% python3 -q
>>> import numpy as np
>>> import numpy.linalg as la
>>> np.set_printoptions(precision=3, suppress=True, linewidth=160)
>>> M = np.array([[0, 0, 0, 0, 0, 0],
...     [4, 6, 4, 6, 4, 6],
...     [1, 4, 1, 4, 1, 4],
...     [0, 0, 0, 0, 0, 0],
...     [4, 6, 4, 6, 4, 6],
...     [1, 4, 1, 4, 1, 4]])
>>> M
array([[0, 0, 0, 0, 0, 0],
       [4, 6, 4, 6, 4, 6],
       [1, 4, 1, 4, 1, 4],
       [0, 0, 0, 0, 0, 0],
       [4, 6, 4, 6, 4, 6],
       [1, 4, 1, 4, 1, 4]])
>>> W1 = np.array([[3, 2, 3, 1, 1],
...     [2, 3, 0, 3, 2],
...     [2, 0, 2, 0, 2],
...     [0, 0, 2, 2, 2],
...     [3, 2, 0, 3, 2],
...     [0, 0, 2, 1, 1]])
>>> beta = np.array([1, 0, 1, 0, 2])
>>> H = np.maximum(M @ W1 + beta, 0)
>>> (H > 0).mean(axis=0)
array([1.   , 0.667, 1.   , 0.667, 1.   ])
>>> W2 = np.array([[1, 2, -1], [1, 1, -2], [1, 0, -2], [1, -2, 0], [1, 1, 2]])
>>> W1 @ W2
array([[ 10,   7, -11],
       [ 10,   3,  -4],
       [  6,   6,  -2],
       [  6,  -2,   0],
       [ 10,   4,  -3],
       [  4,  -1,  -2]])
>>> rng = np.random.default_rng(915)
>>> B = M + rng.integers(-2, 3, (6, 2)) @ rng.integers(-2, 3, (2, 6))
>>> B
array([[-4,  0,  0, -6,  4, -6],
       [ 1,  6,  6,  2,  6,  1],
       [ 3,  4,  1,  7, -1,  7],
       [-1,  0,  2, -1,  0, -2],
       [ 5,  6, -2,  6,  6,  9],
       [-1,  4,  5,  2,  1,  0]])
>>> np.abs(B - M).sum(axis=1)
array([20, 16, 10,  6, 12, 12])
>>> la.matrix_rank(B - M, tol=1e-8)
np.int64(2)
>>> B - M
array([[-4,  0,  0, -6,  4, -6],
       [-3,  0,  2, -4,  2, -5],
       [ 2,  0,  0,  3, -2,  3],
       [-1,  0,  2, -1,  0, -2],
       [ 1,  0, -6,  0,  2,  3],
       [-2,  0,  4, -2,  0, -4]])
>>> labels = rng.permutation(6)
>>> labels
array([2, 0, 4, 3, 1, 5])
>>> B = M[labels][:, labels]
>>> np.diag(B)
array([1, 0, 4, 0, 6, 4])
>>> def softmax(z):
...     e = np.exp(z - z.max(axis=-1, keepdims=True))
...     return e / e.sum(axis=-1, keepdims=True)
... 
>>> softmax(10 * M[0])
array([0.167, 0.167, 0.167, 0.167, 0.167, 0.167])
>>> softmax(M[0] + 4)
array([0.167, 0.167, 0.167, 0.167, 0.167, 0.167])
>>> S = M @ M.T / np.sqrt(6)
>>> softmax(S)[0] @ M
array([1.667, 3.333, 1.667, 3.333, 1.667, 3.333])
>>> B = np.array([[-1, 6], [3, 3]])
>>> W2 = np.array([[-2, 1], [-2, 2]])
>>> X = np.kron(B, W2)
>>> X
array([[  2,  -1, -12,   6],
       [  2,  -2, -12,  12],
       [ -6,   3,  -6,   3],
       [ -6,   6,  -6,   6]])
>>> vals, vecs = la.eig(X)
>>> vals
array([-8.047, -5.219,  5.219,  8.047])
>>> np.sort(la.eigvals(la.inv(X)))
array([-0.192, -0.124,  0.124,  0.192])
>>> np.round(X @ vecs[:, 0] - vals[0] * vecs[:, 0], 3) + 0
array([0., 0., 0., 0.])
>>> np.sort(la.eigvals(X.T))
array([-8.047, -5.219,  5.219,  8.047])
>>> E = np.load("test2.npy")
>>> E
array([[ 10,  20, -10,  20,  -5,  15],
       [  6,  12,  -6,  12,  -3,   9],
       [  0,   0,   0,   0,   0,   0],
       [ 10,  20, -10,  20,  -5,  15],
       [  2,   4,  -2,   4,  -1,   3]])
>>> B = E + rng.integers(-2, 3, (5, 1)) @ rng.integers(-2, 3, (1, 6))
>>> B
array([[ 12,  20, -12,  18,  -1,  17],
       [  4,  12,  -4,  14,  -7,   7],
       [  1,   0,  -1,  -1,   2,   1],
       [ 11,  20, -11,  19,  -3,  16],
       [  3,   4,  -3,   3,   1,   4]])
>>> la.matrix_rank(B - E, tol=1e-8)
np.int64(1)
>>> np.abs(B - E).sum(axis=1)
array([12, 12,  6,  6,  6])
>>> B - E
array([[ 2,  0, -2, -2,  4,  2],
       [-2,  0,  2,  2, -4, -2],
       [ 1,  0, -1, -1,  2,  1],
       [ 1,  0, -1, -1,  2,  1],
       [ 1,  0, -1, -1,  2,  1]])
>>> np.round(la.svd(B - E, compute_uv=False), 3) + 0
array([9.381, 0.   , 0.   , 0.   , 0.   ])
>>> A = np.array([[0, 0, 4, -4, 2, -2],
...     [0, 0, -1, 2, -2, 3],
...     [-4, 1, 0, 1, -2, 0],
...     [4, -2, -1, 0, 1, 1],
...     [-2, 2, 2, -1, 0, 0],
...     [2, -3, 0, -1, 0, 0]])
>>> q, vecs = la.qr(A[:, :2])[0], la.qr(A[:, 2:])[0]
>>> sig = la.svd(q.T @ vecs, compute_uv=False)
>>> sig
array([0.999, 0.99 ])
>>> m1 = np.load("m.npy")
>>> m1
array([[ 1, -5,  5, -3,  5],
       [ 0, -5,  1, -4,  0],
       [ 0,  0,  4, -3,  2],
       [ 0,  0,  0,  2,  4],
       [ 0,  0,  0,  0,  0]])
>>> u = np.array([3, 3, 1])
>>> np.cross(m1[2, :3], m1[1, :3])
array([20,  0,  0])
>>> feats = np.loadtxt("w.csv", delimiter=",")
>>> feats
array([[9., 3., 6., 0., 0.],
       [3., 1., 2., 0., 0.],
       [6., 2., 4., 0., 0.],
       [0., 0., 0., 0., 0.],
       [0., 0., 0., 0., 0.]])
>>> U, sig, VT = la.svd(feats)
>>> np.argmax(sig[:-1] / (sig[1:] + 1e-6)) + 1
np.int64(1)
>>> B = U[:, :1] @ np.diag(sig[:1]) @ VT[:1]
>>> np.round(la.norm(feats - B) / la.norm(feats), 3)
np.float64(0.0)
>>> la.matrix_rank(B)
np.int64(1)
>>> B
array([[9., 3., 6., 0., 0.],
       [3., 1., 2., 0., 0.],
       [6., 2., 4., 0., 0.],
       [0., 0., 0., 0., 0.],
       [0., 0., 0., 0., 0.]])
>>> (feats + feats.T) / 2
array([[9., 3., 6., 0., 0.],
       [3., 1., 2., 0., 0.],
       [6., 2., 4., 0., 0.],
       [0., 0., 0., 0., 0.],
       [0., 0., 0., 0., 0.]])
>>> np.round(np.sort(np.abs(la.eigvals(feats))), 3) + 0
array([ 0.,  0.,  0.,  0., 14.])
>>> la.matrix_power(feats, 4)
array([[24696.,  8232., 16464.,     0.,     0.],
       [ 8232.,  2744.,  5488.,     0.,     0.],
       [16464.,  5488., 10976.,     0.,     0.],
       [    0.,     0.,     0.,     0.,     0.],
       [    0.,     0.,     0.,     0.,     0.]])
>>> la.determinant(feats)
Traceback (most recent call last):
  File "<python-input-62>", line 1, in <module>
    la.determinant(feats)
    ^^^^^^^^^^^^^^
AttributeError: module 'numpy.linalg' has no attribute 'determinant'
>>> J = np.load("dump.npy")
>>> J
array([[ 3,  3,  1, -3, -1,  2],
       [-3, -1,  1,  1,  3, -1],
       [ 0,  0, -2, -3, -1, -3],
       [-1,  3,  2, -2,  2,  0],
       [-1,  0, -1,  0, -1,  1],
       [-6,  0,  4,  0,  8, -1]])
>>> B = J / la.norm(J, axis=1, keepdims=True)
>>> C2 = B @ B.T
>>> C2[0]
array([ 1.   , -0.705,  0.073,  0.445, -0.087, -0.386])
>>> round(float(np.degrees(np.arccos(np.clip(C2[0, 4], -1, 1)))), 3)
94.993
>>> (C2 - 2 * np.eye(6)).round(6).argmax(axis=1)
array([3, 5, 0, 5, 2, 1])
>>> la.norm(B, axis=1)
array([1., 1., 1., 1., 1., 1.])
>>> W0 = np.load("out18.npy")
>>> W0
array([[ -3,   2,  -3,   1,  -3],
       [ -3,   2,  -3,   1,  -3],
       [ -3,   2,  -3,   1,  -3],
       [-10,  -5, -10,  -6, -10],
       [  3,   8,   3,   7,   3],
       [-11,  -6, -11,  -7, -11]])
>>> U, sig, VT = la.svd(W0)
>>> sig.round(3) + 0
array([30.618, 10.37 ,  0.   ,  0.   ,  0.   ])
>>> B = U[:, :2] @ np.diag(sig[:2]) @ VT[:2]
>>> np.round(np.abs(W0 - B).max(), 3)
np.float64(0.0)
>>> B
array([[ -3.,   2.,  -3.,   1.,  -3.],
       [ -3.,   2.,  -3.,   1.,  -3.],
       [ -3.,   2.,  -3.,   1.,  -3.],
       [-10.,  -5., -10.,  -6., -10.],
       [  3.,   8.,   3.,   7.,   3.],
       [-11.,  -6., -11.,  -7., -11.]])
>>> C2 = W0.T @ W0
>>> np.round(la.eigvalsh(C2)[::-1], 3) + 0
array([937.463, 107.537,   0.   ,   0.   ,   0.   ])
>>> np.trace(C2), (W0 ** 2).sum()
(np.int64(1045), np.int64(1045))
>>> C2
array([[257, 122, 257, 149, 257],
       [122, 137, 122, 134, 122],
       [257, 122, 257, 149, 257],
       [149, 134, 149, 137, 149],
       [257, 122, 257, 149, 257]])
>>> la.matrix_rank(C2)
np.int64(2)
>>> (W0 @ W0.T).shape
(6, 6)
>>> np.diag(C2)
array([257, 137, 257, 137, 257])
>>> U, sig, VT = la.svd(C2)
>>> vecs = VT[:(sig > 1e-8).sum()]
>>> x0 = C2[4] + -2 * C2[1] + rng.integers(2) * np.eye(5)[2]
>>> x0
array([  13., -152.,   14., -119.,   13.])
>>> vecs.T @ vecs
array([[ 0.331, -0.032,  0.331,  0.04 ,  0.331],
       [-0.032,  0.613, -0.032,  0.484, -0.032],
       [ 0.331, -0.032,  0.331,  0.04 ,  0.331],
       [ 0.04 ,  0.484,  0.04 ,  0.395,  0.04 ],
       [ 0.331, -0.032,  0.331,  0.04 ,  0.331]])
